% ipython --no-banner

In [1]: import numpy as np

In [2]: np.set_printoptions(precision=3, suppress=True, linewidth=100)

In [3]: m1 = np.load("m.npy")

In [4]: m1
Out[4]: 
array([[ 0., -2.,  0.,  0.,  0.,  0.],
       [-2.,  2., -2.,  0.,  0.,  0.],
       [ 0., -2.,  0., -2.,  0.,  0.],
       [ 0.,  0., -2.,  2., -2.,  0.],
       [ 0.,  0.,  0., -2.,  2., -2.],
       [ 0.,  0.,  0.,  0., -2.,  0.]])

In [5]: Y = np.linalg.inv(m1)

In [6]: Y
Out[6]: 
array([[-1. , -0.5,  0.5,  0.5, -0. , -0.5],
       [-0.5, -0. , -0. , -0. , -0. , -0. ],
       [ 0.5, -0. , -0.5, -0.5, -0. ,  0.5],
       [ 0.5, -0. , -0.5, -0. , -0. , -0. ],
       [ 0. ,  0. ,  0. ,  0. ,  0. , -0.5],
       [-0.5, -0. ,  0.5, -0. , -0.5, -0.5]])

In [7]: def softmax(z):
   ...:     e = np.exp(z - z.max(axis=-1, keepdims=True))
   ...:     return e / e.sum(axis=-1, keepdims=True)
   ...: 

In [8]: np.round(softmax(10 * m1[0]), 3) + 0
Out[8]: array([0.2, 0. , 0.2, 0.2, 0.2, 0.2])

In [9]: att = m1 @ m1.T / np.sqrt(6)

In [10]: softmax(att)[0] @ m1
Out[10]: array([-0.029, -1.495, -0.178, -0.762, -0.149, -0.149])

In [11]: f = np.array([-3, -1])

In [12]: np.array([np.convolve(row, f, "same") for row in m1])
Out[12]: 
array([[ 0.,  6.,  2.,  0.,  0.,  0.],
       [ 6., -4.,  4.,  2.,  0.,  0.],
       [ 0.,  6.,  2.,  6.,  2.,  0.],
       [ 0.,  0.,  6., -4.,  4.,  2.],
       [ 0.,  0.,  0.,  6., -4.,  4.],
       [ 0.,  0.,  0.,  0.,  6.,  2.]])

In [13]: np.cross(m1[0, :3], m1[4, :3])
Out[13]: array([-0.,  0.,  0.])

In [14]: round(float(np.linalg.eigvalsh(m1).min()), 3)
Out[14]: -2.566

In [15]: np.all(np.linalg.eigvalsh(m1) > 0)
Out[15]: np.False_

In [16]: ev, vecs = np.linalg.eigh(m1)

In [17]: np.round(vecs.T @ m1 @ vecs, 3) + 0
Out[17]: 
array([[-2.566,  0.   ,  0.   ,  0.   ,  0.   ,  0.   ],
       [ 0.   , -1.504,  0.   ,  0.   ,  0.   ,  0.   ],
       [ 0.   ,  0.   , -0.503,  0.   ,  0.   ,  0.   ],
       [ 0.   ,  0.   ,  0.   ,  1.712,  0.   ,  0.   ],
       [ 0.   ,  0.   ,  0.   ,  0.   ,  3.833,  0.   ],
       [ 0.   ,  0.   ,  0.   ,  0.   ,  0.   ,  5.028]])

In [18]: np.linalg.svd(m1, compute_uv=False)
Out[18]: array([5.028, 3.833, 2.566, 1.712, 1.504, 0.503])

In [19]: np.linalg.eigvalsh(m1 + -2 * np.eye(6))
Out[19]: array([-4.566, -3.504, -2.503, -0.288,  1.833,  3.028])

In [20]: (ev > 1e-8).sum(), (ev < -1e-8).sum()
Out[20]: (np.int64(3), np.int64(3))

In [21]: W0 = np.loadtxt("out11.csv", delimiter=",")

In [22]: W0
Out[22]: 
array([[8., 6., 6., 4., 3., 6., 7.],
       [0., 0., 0., 0., 0., 0., 0.],
       [2., 3., 3., 1., 0., 0., 1.],
       [6., 5., 5., 3., 2., 4., 5.],
       [4., 4., 4., 2., 1., 2., 3.],
       [0., 2., 2., 0., 0., 0., 0.],
       [8., 6., 6., 4., 3., 6., 7.],
       [8., 6., 6., 4., 3., 6., 7.],
       [0., 0., 0., 0., 0., 0., 0.],
       [4., 4., 4., 2., 1., 2., 3.],
       [8., 6., 6., 4., 3., 6., 7.],
       [0., 2., 2., 0., 0., 0., 0.],
       [8., 6., 6., 4., 3., 6., 7.],
       [4., 4., 4., 2., 1., 2., 3.],
       [0., 2., 2., 0., 0., 0., 0.],
       [0., 1., 1., 0., 0., 0., 0.],
       [2., 3., 3., 1., 0., 0., 1.],
       [8., 6., 6., 4., 3., 6., 7.],
       [0., 0., 0., 0., 0., 0., 0.],
       [4., 4., 4., 2., 1., 2., 3.],
       [4., 4., 4., 2., 1., 2., 3.],
       [4., 4., 4., 2., 1., 2., 3.],
       [4., 4., 4., 2., 1., 2., 3.],
       [4., 4., 4., 2., 1., 2., 3.],
       [0., 0., 0., 0., 0., 0., 0.],
       [8., 6., 6., 4., 3., 6., 7.],
       [6., 5., 5., 3., 2., 4., 5.],
       [0., 1., 1., 0., 0., 0., 0.],
       [6., 5., 5., 3., 2., 4., 5.],
       [6., 5., 5., 3., 2., 4., 5.],
       [6., 5., 5., 3., 2., 4., 5.],
       [6., 5., 5., 3., 2., 4., 5.],
       [8., 6., 6., 4., 3., 6., 7.],
       [8., 6., 6., 4., 3., 6., 7.],
       [0., 2., 2., 0., 0., 0., 0.],
       [0., 0., 0., 0., 0., 0., 0.]])

In [23]: th = np.radians(72)

In [24]: R = np.eye(7)

In [25]: R[1, 1] = R[2, 2] = np.cos(th)

In [26]: R[1, 2], R[2, 1] = -np.sin(th), np.sin(th)

In [27]: R
Out[27]: 
array([[ 1.   ,  0.   ,  0.   ,  0.   ,  0.   ,  0.   ,  0.   ],
       [ 0.   ,  0.309, -0.951,  0.   ,  0.   ,  0.   ,  0.   ],
       [ 0.   ,  0.951,  0.309,  0.   ,  0.   ,  0.   ,  0.   ],
       [ 0.   ,  0.   ,  0.   ,  1.   ,  0.   ,  0.   ,  0.   ],
       [ 0.   ,  0.   ,  0.   ,  0.   ,  1.   ,  0.   ,  0.   ],
       [ 0.   ,  0.   ,  0.   ,  0.   ,  0.   ,  1.   ,  0.   ],
       [ 0.   ,  0.   ,  0.   ,  0.   ,  0.   ,  0.   ,  1.   ]])

In [28]: Y = W0 @ R.T

In [29]: round(np.linalg.det(R), 3), round(np.trace(R), 3)
Out[29]: (np.float64(1.0), np.float64(5.618))

In [30]: np.allclose(W0 @ W0.T, Y @ Y.T)
Out[30]: True

In [31]: np.round(np.linalg.svd(W0, compute_uv=False), 3) + 0, np.round(np.linalg.svd(Y, compute_uv=False), 3) + 0
Out[31]: 
(array([60.046,  7.533,  1.948,  0.   ,  0.   ,  0.   ,  0.   ]),
 array([60.046,  7.533,  1.948,  0.   ,  0.   ,  0.   ,  0.   ]))

In [32]: np.abs(Y - W0).max(axis=0)
Out[32]: array([0.   , 9.852, 1.56 , 0.   , 0.   , 0.   , 0.   ])
